% python3 -q
>>> import numpy as np
>>> np.set_printoptions(precision=1, suppress=True, linewidth=200, floatmode="fixed")
>>> rd = lambda a: np.round(a, 1) + 0
>>> M = np.load("a.npy")
>>> rd(M)
array([[-2.1, -0.3,  0.3, -0.2, -0.4,  0.4],
       [-0.3, -0.2, -0.9,  1.7,  1.2, -0.8],
       [ 0.3, -0.9, -1.8, -0.9, -0.1,  0.5],
       [-0.2,  1.7, -0.9, -0.4,  1.3, -0.9],
       [-0.4,  1.2, -0.1,  1.3, -1.4,  0.5],
       [ 0.4, -0.8,  0.5, -0.9,  0.5, -0.1]])
>>> evals, V = np.linalg.eigh(M)
>>> x = np.array([4, 2, 7, 1, 7, 3])
>>> rd(np.abs(M).sum(axis=1).max()), rd(np.abs(evals).max())
(np.float64(5.4), np.float64(3.0))
>>> rd(x @ M @ x / (x @ x)), evals[0], rd(evals[-1])
(np.float64(-1.2), np.float64(-3.0), np.float64(3.0))
>>> rd(V * np.maximum(evals, 0) @ V.T)
array([[ 0.0, -0.2,  0.1, -0.2, -0.1,  0.1],
       [-0.2,  1.1, -0.5,  1.1,  0.6, -0.6],
       [ 0.1, -0.5,  0.2, -0.5, -0.2,  0.3],
       [-0.2,  1.1, -0.5,  1.0,  0.6, -0.6],
       [-0.1,  0.6, -0.2,  0.6,  0.3, -0.3],
       [ 0.1, -0.6,  0.3, -0.6, -0.3,  0.3]])
>>> rd(x @ M @ x)
np.float64(-150.6)
>>> r = np.linalg.matrix_rank(M)
>>> r
np.int64(5)
>>> N = np.linalg.svd(M)[2][r:].T
>>> print([int(np.linalg.matrix_rank(np.delete(M, i, axis=0))) for i in range(6)])
[5, 5, 5, 5, 5, 5]
>>> rd(N @ N.T)
array([[0.0, 0.0, 0.0, 0.0, 0.0, 0.0],
       [0.0, 0.0, 0.0, 0.0, 0.1, 0.1],
       [0.0, 0.0, 0.0, 0.0, 0.0, 0.1],
       [0.0, 0.0, 0.0, 0.0, 0.1, 0.1],
       [0.0, 0.1, 0.0, 0.1, 0.3, 0.4],
       [0.0, 0.1, 0.1, 0.1, 0.4, 0.7]])
>>> print(np.allclose(M @ N, 0))
True
>>> theta = np.radians(120)
>>> Rm = np.eye(6)
>>> Rm[4, 4] = Rm[5, 5] = np.cos(theta)
>>> Rm[4, 5], Rm[5, 4] = -np.sin(theta), np.sin(theta)
>>> rd(Rm)
array([[ 1.0,  0.0,  0.0,  0.0,  0.0,  0.0],
       [ 0.0,  1.0,  0.0,  0.0,  0.0,  0.0],
       [ 0.0,  0.0,  1.0,  0.0,  0.0,  0.0],
       [ 0.0,  0.0,  0.0,  1.0,  0.0,  0.0],
       [ 0.0,  0.0,  0.0,  0.0, -0.5, -0.9],
       [ 0.0,  0.0,  0.0,  0.0,  0.9, -0.5]])
>>> A2 = M @ Rm.T
>>> rd(np.linalg.svd(M, compute_uv=False)), rd(np.linalg.svd(A2, compute_uv=False))
(array([3.0, 3.0, 2.0, 2.0, 2.0, 0.0]), array([3.0, 3.0, 2.0, 2.0, 2.0, 0.0]))
>>> np.allclose(np.linalg.norm(M, axis=1), np.linalg.norm(A2, axis=1))
True
>>> np.allclose(M @ M.T, A2 @ A2.T)
True
>>> rd(np.abs(A2 - M).max(axis=0))
array([0.0, 0.0, 0.0, 0.0, 1.7, 2.4])
>>> rd(A2)
array([[-2.1, -0.3,  0.3, -0.2, -0.2, -0.5],
       [-0.3, -0.2, -0.9,  1.7,  0.1,  1.5],
       [ 0.3, -0.9, -1.8, -0.9, -0.4, -0.3],
       [-0.2,  1.7, -0.9, -0.4,  0.1,  1.5],
       [-0.4,  1.2, -0.1,  1.3,  0.3, -1.5],
       [ 0.4, -0.8,  0.5, -0.9, -0.2,  0.5]])
>>> def softmax(z):
...     e = np.exp(z - z.max(axis=-1, keepdims=True))
...     return e / e.sum(axis=-1, keepdims=True)
... 
>>> rd(softmax(10 * A2[0]))
array([0.0, 0.0, 1.0, 0.0, 0.0, 0.0])
>>> scores = A2 @ A2.T / np.sqrt(6)
>>> rd(softmax(scores)[0] @ A2)
array([-1.3,  0.0,  0.0,  0.0, -0.1, -0.3])
>>> softmax(scores).round(6).argmax(axis=1)
array([0, 1, 2, 3, 4, 5])
>>> rd(softmax(scores + np.triu(np.full(scores.shape, -np.inf), 1)))
array([[1.0, 0.0, 0.0, 0.0, 0.0, 0.0],
       [0.1, 0.9, 0.0, 0.0, 0.0, 0.0],
       [0.1, 0.1, 0.8, 0.0, 0.0, 0.0],
       [0.0, 0.1, 0.1, 0.8, 0.0, 0.0],
       [0.1, 0.1, 0.0, 0.1, 0.7, 0.0],
       [0.1, 0.1, 0.2, 0.1, 0.0, 0.4]])
>>> Uu, sigma, VT = np.linalg.svd(M)
>>> np.argmax(sigma[:-1] / (sigma[1:] + 1e-6)) + 1
np.int64(5)
>>> rd(sigma)
array([3.0, 3.0, 2.0, 2.0, 2.0, 0.0])
>>> A2 = Uu[:, :5] @ np.diag(sigma[:5]) @ VT[:5]
>>> np.linalg.matrix_rank(M, rtol=0.05)
np.int64(5)
>>> rd(np.abs(M - A2).max())
np.float64(0.0)
>>> q, _ = np.linalg.qr(np.array([[-0.2, -0.1, 0.3, -0.3, 0.8, -0.3, -1.5],
...     [-1.8, -0.4, -0.1, 0.7, -0.9, 0.2, -1.7],
...     [0.6, 0.9, -0.1, -0.3, 0.2, 0.6, 0.6],
...     [1.4, -0.9, -0.7, -1.7, -1.6, 0.3, 0.5],
...     [0.3, -0.6, -0.9, -1.0, 0.0, -0.4, 1.6],
...     [0.3, 1.4, -2.2, -2.4, -0.6, -1.0, -0.5],
...     [0.5, -0.4, -0.4, 0.0, -1.1, -1.5, 0.1]]))
>>> arr = -1 * q
>>> rd(arr)
array([[ 0.1,  0.0,  0.1,  0.7,  0.2, -0.6, -0.4],
       [ 0.7,  0.2, -0.4,  0.0, -0.4,  0.1, -0.3],
       [-0.2, -0.4,  0.2, -0.1, -0.2,  0.3, -0.7],
       [-0.6,  0.4, -0.3,  0.3, -0.5,  0.2,  0.0],
       [-0.1,  0.3, -0.5,  0.0,  0.7,  0.3, -0.3],
       [-0.1, -0.7, -0.7,  0.1,  0.0, -0.2,  0.2],
       [-0.2,  0.2, -0.2, -0.6, -0.1, -0.6, -0.3]])
>>> np.linalg.matrix_rank(arr)
np.int64(7)
>>> np.zeros(7, 7)
Traceback (most recent call last):
  File "<python-input-44>", line 1, in <module>
    np.zeros(7, 7)
    ~~~~~~~~^^^^^^
TypeError: Cannot interpret '7' as a data type
>>> rd(arr - arr[0])
array([[ 0.0,  0.0,  0.0,  0.0,  0.0,  0.0,  0.0],
       [ 0.7,  0.1, -0.5, -0.7, -0.6,  0.7,  0.1],
       [-0.3, -0.5,  0.1, -0.7, -0.4,  0.9, -0.4],
       [-0.7,  0.4, -0.4, -0.3, -0.7,  0.7,  0.4],
       [-0.2,  0.2, -0.6, -0.7,  0.5,  0.9,  0.1],
       [-0.2, -0.7, -0.8, -0.6, -0.2,  0.4,  0.5],
       [-0.3,  0.1, -0.3, -1.3, -0.3,  0.0,  0.1]])
>>> rd(np.diff(arr, axis=0))
array([[ 0.7,  0.1, -0.5, -0.7, -0.6,  0.7,  0.1],
       [-1.0, -0.6,  0.6, -0.1,  0.2,  0.2, -0.5],
       [-0.3,  0.9, -0.5,  0.4, -0.3, -0.2,  0.8],
       [ 0.4, -0.2, -0.2, -0.4,  1.2,  0.1, -0.3],
       [ 0.0, -1.0, -0.2,  0.2, -0.7, -0.5,  0.5],
       [-0.1,  0.9,  0.5, -0.7, -0.1, -0.5, -0.5]])
